In [1]: import numpy as np

In [2]: import numpy.linalg as la

In [3]: np.set_printoptions(precision=2, suppress=True, linewidth=100, legacy="1.25")

In [4]: X = np.load("data.npy")

In [5]: X
Out[5]: 
array([[-0.9 , -0.02, -0.44, -0.02],
       [ 0.17, -0.86, -0.29, -0.39],
       [ 0.34,  0.05, -0.73,  0.59],
       [-0.21, -0.51,  0.44,  0.71]])

In [6]: np.round(X[:, 1] @ X[:, 0], 2)
Out[6]: -0.0

In [7]: O = X.astype(float).copy()

In [8]: for j in range(4):
   ...:     O[:, j] -= O[:, :j] @ (O[:, :j].T @ O[:, j])
   ...:     O[:, j] /= la.norm(O[:, j])
   ...: 

In [9]: np.round(O.T @ X, 2) + 0
Out[9]: 
array([[1., 0., 0., 0.],
       [0., 1., 0., 0.],
       [0., 0., 1., 0.],
       [0., 0., 0., 1.]])

In [10]: np.round(O.T @ O, 2) + 0
Out[10]: 
array([[1., 0., 0., 0.],
       [0., 1., 0., 0.],
       [0., 0., 1., 0.],
       [0., 0., 0., 1.]])

In [11]: O
Out[11]: 
array([[-0.9 , -0.02, -0.44, -0.02],
       [ 0.17, -0.86, -0.29, -0.39],
       [ 0.34,  0.05, -0.73,  0.59],
       [-0.21, -0.51,  0.44,  0.71]])

In [12]: C = np.array([[4, 4, 2]])

In [13]: rng = np.random.default_rng(5842)

In [14]: arr = rng.normal(size=(26, 1)) @ C + np.array([2, 2, 0])

In [15]: arr
Out[15]: 
array([[ 3.38,  3.38,  0.69],
       [ 0.64,  0.64, -0.68],
       [-0.65, -0.65, -1.33],
       [ 5.59,  5.59,  1.8 ],
       [ 0.65,  0.65, -0.67],
       [ 5.06,  5.06,  1.53],
       [ 4.63,  4.63,  1.32],
       [-2.04, -2.04, -2.02],
       [-1.95, -1.95, -1.97],
       [ 5.11,  5.11,  1.56],
       [ 0.93,  0.93, -0.54],
       [ 1.8 ,  1.8 , -0.1 ],
       [ 9.7 ,  9.7 ,  3.85],
       [ 8.18,  8.18,  3.09],
       [ 3.98,  3.98,  0.99],
       [ 5.67,  5.67,  1.84],
       [ 5.93,  5.93,  1.96],
       [ 3.23,  3.23,  0.62],
       [-3.62, -3.62, -2.81],
       [ 0.36,  0.36, -0.82],
       [ 4.52,  4.52,  1.26],
       [-2.32, -2.32, -2.16],
       [ 7.59,  7.59,  2.79],
       [ 0.82,  0.82, -0.59],
       [ 2.35,  2.35,  0.17],
       [-2.24, -2.24, -2.12]])

In [16]: Xs = arr - arr.mean(axis=0)

In [17]: V = la.svd(Xs)[2][:2]

In [18]: A2 = Xs - Xs @ V.T @ V

In [19]: np.round(la.norm(A2) / la.norm(Xs), 2)
Out[19]: 0.0

In [20]: np.diag(V.T @ V)
Out[20]: array([1.  , 0.76, 0.24])

In [21]: np.round(np.cov(Xs @ V.T, rowvar=False), 2) + 0
Out[21]: 
array([[28.58,  0.  ],
       [ 0.  ,  0.  ]])

In [22]: np.round(A2.std(axis=0), 2) + 0
Out[22]: array([0., 0., 0.])

In [23]: d = la.norm(arr[:, None] - arr[None], axis=-1)

In [24]: la.matrix_rank(d ** 2)
Out[24]: 3

In [25]: d.mean(axis=1).argmax()
Out[25]: 12

In [26]: left, sigma, VT = la.svd(arr)

In [27]: V = VT[:(sigma > 1e-8).sum()]

In [28]: x0 = arr[24] + 4 * arr[1] + rng.integers(2) * np.eye(3)[2]

In [29]: x0
Out[29]: array([ 4.92,  4.92, -1.54])

In [30]: np.diag(V.T @ V)
Out[30]: array([0.5, 0.5, 1. ])

In [31]: np.argsort(-la.norm(arr, axis=0).round(6), kind="stable")[:3]
Out[31]: array([0, 1, 2])

In [32]: la.cond(arr) > 100
Out[32]: True

In [33]: feats = np.loadtxt("m.csv", delimiter=",")

In [34]: feats
Out[34]: 
array([[15.,  7.,  0.],
       [ 0.,  0.,  0.],
       [ 0.,  0.,  0.],
       [ 0.,  0.,  0.],
       [ 0.,  0.,  0.],
       [ 0.,  0.,  0.],
       [18.,  9.,  0.],
       [30., 17.,  0.],
       [27., 15.,  0.],
       [24., 13.,  0.],
       [ 0.,  0.,  0.],
       [ 0.,  0.,  0.],
       [ 0.,  0.,  0.],
       [ 0.,  0.,  0.],
       [ 0.,  0.,  0.],
       [ 0.,  0.,  0.],
       [ 0.,  0.,  0.],
       [21., 11.,  0.],
       [ 9.,  3.,  0.],
       [15.,  7.,  0.],
       [ 0.,  0.,  0.],
       [ 6.,  1.,  0.],
       [ 3.,  0.,  0.],
       [24., 13.,  0.]])

In [35]: left, sigma, VT = la.svd(feats)

In [36]: sigma
Out[36]: array([72.61,  3.35,  0.  ])

In [37]: A2 = left[:, :2] @ np.diag(sigma[:2]) @ VT[:2]

In [38]: la.matrix_rank(A2)
Out[38]: 2

In [39]: A2.round(2) + 0
Out[39]: 
array([[15.,  7.,  0.],
       [ 0.,  0.,  0.],
       [ 0.,  0.,  0.],
       [ 0.,  0.,  0.],
       [ 0.,  0.,  0.],
       [ 0.,  0.,  0.],
       [18.,  9.,  0.],
       [30., 17.,  0.],
       [27., 15.,  0.],
       [24., 13.,  0.],
       [ 0.,  0.,  0.],
       [ 0.,  0.,  0.],
       [ 0.,  0.,  0.],
       [ 0.,  0.,  0.],
       [ 0.,  0.,  0.],
       [ 0.,  0.,  0.],
       [ 0.,  0.,  0.],
       [21., 11.,  0.],
       [ 9.,  3.,  0.],
       [15.,  7.,  0.],
       [ 0.,  0.,  0.],
       [ 6.,  1.,  0.],
       [ 3.,  0.,  0.],
       [24., 13.,  0.]])

In [40]: la.matrix_rank(feats, rtol=0.05)
Out[40]: 1

In [41]: round(float(la.norm(feats - A2) / la.norm(feats)), 2)
Out[41]: 0.0

In [42]: A2 = feats + rng.integers(-2, 3, (24, 2)) @ rng.integers(-2, 3, (2, 3))

In [43]: A2
Out[43]: 
array([[15.,  8., -4.],
       [ 0.,  2.,  4.],
       [ 0.,  1.,  2.],
       [ 0.,  1., -4.],
       [ 0., -4., -2.],
       [ 0.,  6.,  0.],
       [18., 11.,  4.],
       [30., 22., -2.],
       [27., 12.,  0.],
       [24., 19.,  0.],
       [ 0., -2.,  2.],
       [ 0., -5.,  2.],
       [ 0.,  4., -4.],
       [ 0.,  6.,  0.],
       [ 0.,  2., -8.],
       [ 0., -1.,  4.],
       [ 0.,  6.,  0.],
       [21.,  9.,  2.],
       [ 9.,  3.,  0.],
       [15.,  6., -2.],
       [ 0., -6.,  0.],
       [ 6.,  3., -8.],
       [ 3.,  2.,  4.],
       [24., 13.,  6.]])

In [44]: la.svd(A2 - feats, compute_uv=False)
Out[44]: array([18.87, 15.87,  0.  ])

In [45]: M = np.load("x.npy")

In [46]: M
Out[46]: 
array([[ 0,  2, 11],
       [ 0, 55,  0],
       [ 0,  0,  6],
       [35, 33,  0],
       [35,  1,  0],
       [ 0, 15, 23],
       [14, 28,  0],
       [42,  0,  0],
       [28, 10,  0],
       [ 0, 13, 18],
       [ 7,  0,  0],
       [ 0,  0, 14],
       [49,  0,  0],
       [ 0,  0,  5],
       [42,  8,  0],
       [ 0,  0, 22],
       [ 0,  0,  2],
       [ 7, 37,  0],
       [ 0, 36, 14],
       [28,  0,  0],
       [21, 19,  0],
       [ 0, 29, 17],
       [21,  0,  0],
       [ 0,  0,  9]])

In [47]: d = la.norm(M[:, None] - M[None], axis=-1)

In [48]: la.norm(M, axis=1)
Out[48]: 
array([11.18, 55.  ,  6.  , 48.1 , 35.01, 27.46, 31.3 , 42.  , 29.73, 22.2 ,  7.  , 14.  , 49.  ,
        5.  , 42.76, 22.  ,  2.  , 37.66, 38.63, 28.  , 28.32, 33.62, 21.  ,  9.  ])

In [49]: np.unravel_index(d.round(6).argmax(), d.shape)
Out[49]: (1, 12)

In [50]: d[4].round(6).argsort(kind="stable")[:4]
Out[50]: array([ 4,  7, 19, 14])

In [51]: d.shape
Out[51]: (24, 24)

In [52]: d[:5, :5]
Out[52]: 
array([[ 0.  , 54.13,  5.39, 48.03, 36.7 ],
       [54.13,  0.  , 55.33, 41.34, 64.35],
       [ 5.39, 55.33,  0.  , 48.48, 35.52],
       [48.03, 41.34, 48.48,  0.  , 32.  ],
       [36.7 , 64.35, 35.52, 32.  ,  0.  ]])

In [53]: (d + 1e9 * np.eye(24)).round(6).argmin(axis=1)
Out[53]: 
array([23, 17, 13, 20,  7,  9, 17, 12, 19,  5, 16,  0,  7,  2,  7, 11, 13,  6, 21, 22,  6, 18, 19,
        0])

In [54]: f = np.array([2, 1, 2])

In [55]: np.cross(M[11, :3], M[6, :3])
Out[55]: array([-392,  196,    0])

In [56]: np.convolve(M[11], f)
Out[56]: array([ 0,  0, 28, 14, 28])

In [57]: np.array([np.convolve(row, f, "same") for row in M])
Out[57]: 
array([[  4,  24,  15],
       [110,  55, 110],
       [  0,  12,   6],
       [101, 103,  66],
       [ 37,  71,   2],
       [ 30,  61,  53],
       [ 70,  56,  56],
       [ 42,  84,   0],
       [ 48,  66,  20],
       [ 26,  49,  44],
       [  7,  14,   0],
       [  0,  28,  14],
       [ 49,  98,   0],
       [  0,  10,   5],
       [ 58,  92,  16],
       [  0,  44,  22],
       [  0,   4,   2],
       [ 81,  51,  74],
       [ 72,  64,  86],
       [ 28,  56,   0],
       [ 59,  61,  38],
       [ 58,  63,  75],
       [ 21,  42,   0],
       [  0,  18,   9]])

In [58]: np.polyval(f, M[11])
Out[58]: array([  2,   2, 408])

In [59]: np.correlate(M[11], M[6], "full")
Out[59]: array([  0,   0,   0, 392, 196])

In [60]: W = np.array([[-3, 0, -3, 1], [0, -3, 1, 3], [-2, -3, 3, 0]])

In [61]: c = np.array([2, 0, 3, -3])

In [62]: hid = np.maximum(M @ W + c, 0)

In [63]: (hid > 0).mean(axis=0)
Out[63]: array([0.04, 0.  , 0.54, 0.75])

In [64]: la.matrix_rank(hid)
Out[64]: 3

In [65]: (hid > 0).astype(int)
Out[65]: 
array([[0, 0, 1, 1],
       [1, 0, 1, 1],
       [0, 0, 1, 0],
       [0, 0, 0, 1],
       [0, 0, 0, 1],
       [0, 0, 1, 1],
       [0, 0, 0, 1],
       [0, 0, 0, 1],
       [0, 0, 0, 1],
       [0, 0, 1, 1],
       [0, 0, 0, 1],
       [0, 0, 1, 0],
       [0, 0, 0, 1],
       [0, 0, 1, 0],
       [0, 0, 0, 1],
       [0, 0, 1, 0],
       [0, 0, 1, 0],
       [0, 0, 1, 1],
       [0, 0, 1, 1],
       [0, 0, 0, 1],
       [0, 0, 0, 1],
       [0, 0, 1, 1],
       [0, 0, 0, 1],
       [0, 0, 1, 0]])

In [66]: C = np.array([[2, -3], [-3, -2], [-3, 0], [0, 1]])

In [67]: (hid @ C).round(6).argmax(axis=1)
Out[67]: array([1, 1, 1, 1, 1, 1, 1, 1, 1, 1, 1, 1, 1, 1, 1, 1, 1, 1, 1, 1, 1, 1, 1, 1])

In [68]: W @ C
Out[68]: 
array([[ 3, 10],
       [ 6,  9],
       [-4, 12]])

In [69]: Xs = (M - M.mean(axis=0)) / M.std(axis=0)

In [70]: Xs.std(axis=0)
Out[70]: array([1., 1., 1.])

In [71]: c = la.lstsq(np.delete(Xs, 2, axis=1), Xs[:, 2])[0]

In [72]: c
Out[72]: array([-0.65, -0.14])

In [73]: Xs = M - M.mean(axis=0)

In [74]: left, sigma, VT = la.svd(Xs, full_matrices=False)

In [75]: VT[0] * np.sign(VT[0, np.abs(VT[0]).argmax()])
Out[75]: array([ 0.85, -0.47, -0.25])

In [76]: (np.sign(left[:, 0]) == np.sign(left[0, 0])).astype(int)
Out[76]: array([1, 1, 1, 0, 0, 1, 1, 0, 0, 1, 0, 1, 0, 1, 0, 1, 1, 1, 1, 0, 0, 1, 0, 1])

In [77]: sigma
Out[77]: array([88.22, 73.67, 27.89])

In [78]: mat = np.loadtxt("test11.csv", delimiter=",")

In [79]: mat
Out[79]: 
array([[ 0.71, -0.71],
       [ 0.71,  0.71]])

In [80]: round(float(mat[:, 0] @ mat[:, 1]), 2)
Out[80]: -0.0

In [81]: la.pinv(mat)
Out[81]: 
array([[ 0.71,  0.71],
       [-0.71,  0.71]])

In [82]: la.svd(mat, compute_uv=False)
Out[82]: array([1., 1.])

In [83]: x0 = np.array([1, 3])

In [84]: mat.T @ (mat @ x0)
Out[84]: array([1., 3.])

In [85]: [p for p in range(1, 25) if np.allclose(la.matrix_power(mat, p), np.eye(2))]
Out[85]: [8, 16, 24]

In [86]: np.abs(la.eigvals(mat))
Out[86]: array([1., 1.])

In [87]: round(float(la.det(mat)), 2)
Out[87]: 1.0

In [88]: A2 = mat / np.sqrt((mat ** 2).mean(axis=1, keepdims=True))

In [89]: la.matrix_rank(A2) == la.matrix_rank(mat)
Out[89]: True

In [90]: la.norm(A2, axis=1)
Out[90]: array([1.41, 1.41])

In [91]: data = np.loadtxt("out13.csv", delimiter=",")

In [92]: data
Out[92]: 
array([[ 0.83, -1.  ,  0.4 , -3.  ],
       [ 2.58, -0.3 ,  1.1 ,  0.4 ],
       [-0.25,  0.5 , -0.1 ,  0.7 ],
       [-1.06,  0.4 , -0.3 ,  0.7 ],
       [-1.78,  1.6 , -1.  , -1.7 ],
       [-0.89, -0.6 , -0.5 ,  0.2 ],
       [ 0.16, -0.6 ,  0.  , -0.7 ],
       [ 0.62,  1.5 ,  0.1 , -0.2 ],
       [-1.41,  0.3 , -0.8 ,  0.9 ],
       [ 1.66,  0.2 ,  1.  ,  0.7 ],
       [ 2.24, -2.4 ,  1.  , -0.6 ],
       [ 0.13,  0.6 ,  0.  ,  0.1 ],
       [-0.03,  1.7 ,  0.  , -0.1 ],
       [-0.78,  0.8 , -0.4 , -1.  ],
       [ 1.14,  2.2 ,  0.6 ,  0.9 ],
       [ 0.11,  2.  , -0.3 ,  0.7 ],
       [ 3.67,  0.5 ,  2.1 ,  0.6 ],
       [ 0.02,  0.2 , -0.1 ,  0.4 ],
       [-0.47,  1.1 , -0.4 , -0.8 ],
       [ 3.07,  0.3 ,  1.6 , -2.3 ],
       [-0.75,  0.9 , -0.5 ,  2.6 ],
       [-0.53,  0.9 , -0.4 , -0.6 ],
       [ 1.88, -0.6 ,  0.7 ,  0.8 ],
       [-2.81,  1.3 , -1.2 , -2.5 ],
       [-0.66,  0.4 , -0.7 ,  0.6 ]])

In [93]: P = data @ la.solve(data.T @ data, data.T)

In [94]: np.round(P @ data[:, 2], 2) + 0
Out[94]: 
array([ 0.4,  1.1, -0.1, -0.3, -1. , -0.5,  0. ,  0.1, -0.8,  1. ,  1. ,  0. ,  0. , -0.4,  0.6,
       -0.3,  2.1, -0.1, -0.4,  1.6, -0.5, -0.4,  0.7, -1.2, -0.7])

In [95]: np.allclose(P @ P, P)
Out[95]: True

In [96]: np.round(la.eigvalsh(P), 2) + 0
Out[96]: 
array([0., 0., 0., 0., 0., 0., 0., 0., 0., 0., 0., 0., 0., 0., 0., 0., 0., 0., 0., 0., 0., 1., 1.,
       1., 1.])

In [97]: np.diag(P)
Out[97]: 
array([0.28, 0.16, 0.02, 0.12, 0.21, 0.04, 0.04, 0.15, 0.06, 0.11, 0.27, 0.02, 0.1 , 0.05, 0.24,
       0.28, 0.39, 0.02, 0.1 , 0.35, 0.21, 0.06, 0.15, 0.36, 0.2 ])

In [98]: x0 = np.array([-3, 4, 5, -4])

In [99]: h1 = np.maximum(data @ x0, 0)

In [100]: data.T @ h1
Out[100]: array([ -42.66,   97.57,  -22.79, -121.92])

In [101]: data * (h1 > 1e-9)[:, None]
Out[101]: 
array([[ 0.83, -1.  ,  0.4 , -3.  ],
       [ 0.  , -0.  ,  0.  ,  0.  ],
       [-0.  ,  0.  , -0.  ,  0.  ],
       [-1.06,  0.4 , -0.3 ,  0.7 ],
       [-1.78,  1.6 , -1.  , -1.7 ],
       [-0.  , -0.  , -0.  ,  0.  ],
       [ 0.  , -0.  ,  0.  , -0.  ],
       [ 0.62,  1.5 ,  0.1 , -0.2 ],
       [-0.  ,  0.  , -0.  ,  0.  ],
       [ 0.  ,  0.  ,  0.  ,  0.  ],
       [ 0.  , -0.  ,  0.  , -0.  ],
       [ 0.13,  0.6 ,  0.  ,  0.1 ],
       [-0.03,  1.7 ,  0.  , -0.1 ],
       [-0.78,  0.8 , -0.4 , -1.  ],
       [ 1.14,  2.2 ,  0.6 ,  0.9 ],
       [ 0.11,  2.  , -0.3 ,  0.7 ],
       [ 0.  ,  0.  ,  0.  ,  0.  ],
       [ 0.  ,  0.  , -0.  ,  0.  ],
       [-0.47,  1.1 , -0.4 , -0.8 ],
       [ 3.07,  0.3 ,  1.6 , -2.3 ],
       [-0.  ,  0.  , -0.  ,  0.  ],
       [-0.53,  0.9 , -0.4 , -0.6 ],
       [ 0.  , -0.  ,  0.  ,  0.  ],
       [-2.81,  1.3 , -1.2 , -2.5 ],
       [-0.  ,  0.  , -0.  ,  0.  ]])

In [102]: np.tanh(data @ x0)
Out[102]: 
array([ 1.  , -1.  , -0.5 ,  0.45,  1.  , -1.  , -0.08,  1.  , -0.97, -0.96, -1.  ,  0.92,  1.  ,
        1.  ,  1.  ,  1.  , -0.72, -0.88,  1.  ,  1.  , -1.  ,  1.  , -1.  ,  1.  , -0.98])

In [103]: np.flatnonzero(h1 > 1e-9)
Out[103]: array([ 0,  3,  4,  7, 11, 12, 13, 14, 15, 18, 19, 21, 23])
